$ ipython --no-banner

In [1]: import numpy as np

In [2]: np.set_printoptions(precision=2, suppress=True, linewidth=120, floatmode="fixed")

In [3]: rd = lambda a: np.round(a, 2) + 0

In [4]: W0 = np.load("x.npy")

In [5]: W0
Out[5]: 
array([[  7.84, -15.69,  -2.43,  15.81],
       [  9.40, -16.25,  -3.20,  14.07],
       [  9.51, -14.19,  -4.42,  14.29],
       [ 10.08, -14.70,  -4.31,  14.26],
       [ 10.07, -15.75,  -4.83,  15.20],
       [  6.90, -15.81,  -2.49,  13.51],
       [  7.52, -17.61,  -5.53,  15.66],
       [  9.93, -15.59,  -3.50,  14.53],
       [  9.72, -14.85,  -2.49,  14.81],
       [  8.95, -13.66,  -2.95,  15.31],
       [  8.97, -13.60,  -1.97,  16.22],
       [  9.59, -14.16,  -5.27,  14.23],
       [  8.54, -14.88,  -2.63,  15.14],
       [  9.31, -14.00,  -4.88,  14.90],
       [  7.64, -12.44,  -1.99,  14.48],
       [  7.19, -14.99,  -0.97,  16.42],
       [  9.71, -14.41,  -5.38,  13.76],
       [  9.13, -14.28,  -2.85,  14.25],
       [  9.18, -15.98,  -4.31,  15.13],
       [  8.53, -17.33,  -1.32,  14.95],
       [  9.45, -13.46,  -2.28,  14.49],
       [ 10.26, -14.88,  -3.25,  15.56],
       [ 10.28, -14.41,  -3.29,  14.71],
       [  9.81, -13.80,  -3.43,  15.21],
       [  9.09, -14.41,  -2.41,  14.07],
       [  9.62, -13.82,  -1.31,  16.51],
       [  8.55, -15.89,  -1.37,  15.76],
       [  8.54, -14.70,  -3.03,  16.19],
       [  9.61, -14.85,  -3.13,  16.69],
       [ 10.21, -13.92,  -2.36,  13.94],
       [  7.36, -14.16,  -2.42,  15.88],
       [  9.77, -14.40,  -2.29,  15.34],
       [  8.88, -16.41,  -3.58,  16.56],
       [  8.40, -16.25,  -1.64,  15.00],
       [ 10.60, -14.05,  -3.40,  15.02],
       [ 10.38, -14.54,  -1.87,  14.95],
       [  8.93, -15.08,  -4.36,  15.41]])

In [6]: Xc = W0 - W0.mean(axis=0)

In [7]: vecs = np.linalg.svd(Xc)[2][:1]

In [8]: B = Xc - Xc @ vecs.T @ vecs

In [9]: rd(np.diag(vecs.T @ vecs))
Out[9]: array([0.18, 0.00, 0.73, 0.09])

In [10]: rd(B.std(axis=0))
Out[10]: array([0.77, 1.08, 0.47, 0.73])

In [11]: np.linalg.norm(B, axis=1).round(6).argmax()
Out[11]: np.int64(6)

In [12]: rd(np.linalg.norm(B) / np.linalg.norm(Xc))
Out[12]: np.float64(0.77)

In [13]: X = np.loadtxt("arr.csv", delimiter=",")

In [14]: X
Out[14]: 
array([[  1.74,  19.90,   0.89,   0.31],
       [-15.28, -12.14,   1.24,  -4.19],
       [ 12.41,  -8.93,   4.80, -11.97],
       [  3.30, -12.54,  14.72,   3.90],
       [ 10.27,  -8.09,  11.78,  -9.50],
       [ 12.07,   5.13,  14.07,  -5.47],
       [ 10.03,  -4.76,   5.50, -15.70],
       [ -2.29,   1.64,  -3.96,  19.40],
       [-15.53,   7.01,   8.51,   6.11],
       [ -8.04, -14.33,   6.16,  -9.59],
       [-17.58,  -2.02,   8.89,   2.83],
       [ 18.39,  -6.91,   1.48,   3.45],
       [ 14.52,   6.62, -11.99,   1.25],
       [-16.76,   5.86,  -4.83,   7.85],
       [ -3.88,  -0.56, -12.20, -15.36],
       [-11.11,  10.60,  12.41,  -3.21],
       [  0.77,  -8.60,   1.90,  17.94],
       [  3.01,  16.09,  -9.26,  -6.81],
       [ -3.51,   8.70,  -0.65, -17.65],
       [  4.29,  -1.97,  -6.33,  18.38],
       [  6.48, -10.96, -10.48,  11.31],
       [ -5.56, -18.46,   1.24,  -5.18]])

In [15]: x0 = np.array([1, 2, -3, -2])

In [16]: a = np.maximum(W0 @ x0, 0)

In [17]: np.flatnonzero(a > 1e-9)
Out[17]: array([], dtype=int64)
